In [1]: import numpy as np

In [2]: import numpy.linalg as la

In [3]: np.set_printoptions(precision=1, suppress=True, linewidth=100, floatmode="fixed")

In [4]: rnd = lambda a: np.round(a, 1) + 0

In [5]: mat = np.loadtxt("mat.csv", delimiter=",")

In [6]: rnd(mat)
Out[6]: 
array([[-3.1, -0.8,  4.6,  0.6],
       [-0.4, -0.5,  0.8, -0.1],
       [ 0.5,  0.8, -0.8,  0.5],
       [ 3.4,  0.6, -5.0, -0.9],
       [-1.9,  0.2,  2.9,  0.9],
       [-0.9,  0.2,  1.4,  0.5],
       [ 0.3,  0.3,  0.1,  0.5],
       [ 0.6, -0.9, -1.3, -1.1],
       [ 1.4,  0.4, -1.8, -0.1],
       [ 0.0,  0.0,  0.0,  0.0],
       [-0.1,  0.0,  0.2,  0.1],
       [ 0.8, -0.3, -0.9, -0.4],
       [-0.5,  0.0,  0.6,  0.1],
       [-0.8,  0.5,  1.3,  0.7],
       [-1.8,  0.0,  2.8,  0.7],
       [-0.5,  0.6,  1.1,  0.8],
       [-2.3, -0.9,  3.5,  0.3],
       [ 0.2, -0.2, -0.2, -0.2]])

In [7]: gram = np.cov(mat, rowvar=False)

In [8]: rnd(mat.std(axis=0))
Out[8]: array([1.4, 0.5, 2.1, 0.5])

In [9]: rnd(gram)
Out[9]: 
array([[ 2.2,  0.4, -3.2, -0.6],
       [ 0.4,  0.3, -0.5,  0.1],
       [-3.2, -0.5,  4.9,  0.9],
       [-0.6,  0.1,  0.9,  0.3]])

In [10]: rnd(np.polyfit(mat[:, 1], mat[:, 2], 1))
Out[10]: array([-1.9,  0.5])

In [11]: np.argwhere(np.triu(np.abs(np.corrcoef(mat.T)) > 0.8, 1))
Out[11]: array([[0, 2]])

In [12]: rnd(la.eigvalsh(gram)[::-1])
Out[12]: array([7.2, 0.4, 0.0, 0.0])

In [13]: rnd(np.corrcoef(mat.T))
Out[13]: 
array([[ 1.0,  0.5, -1.0, -0.7],
       [ 0.5,  1.0, -0.4,  0.3],
       [-1.0, -0.4,  1.0,  0.7],
       [-0.7,  0.3,  0.7,  1.0]])

In [14]: np.argsort(-mat.std(axis=0).round(6), kind="stable")
Out[14]: array([2, 0, 3, 1])
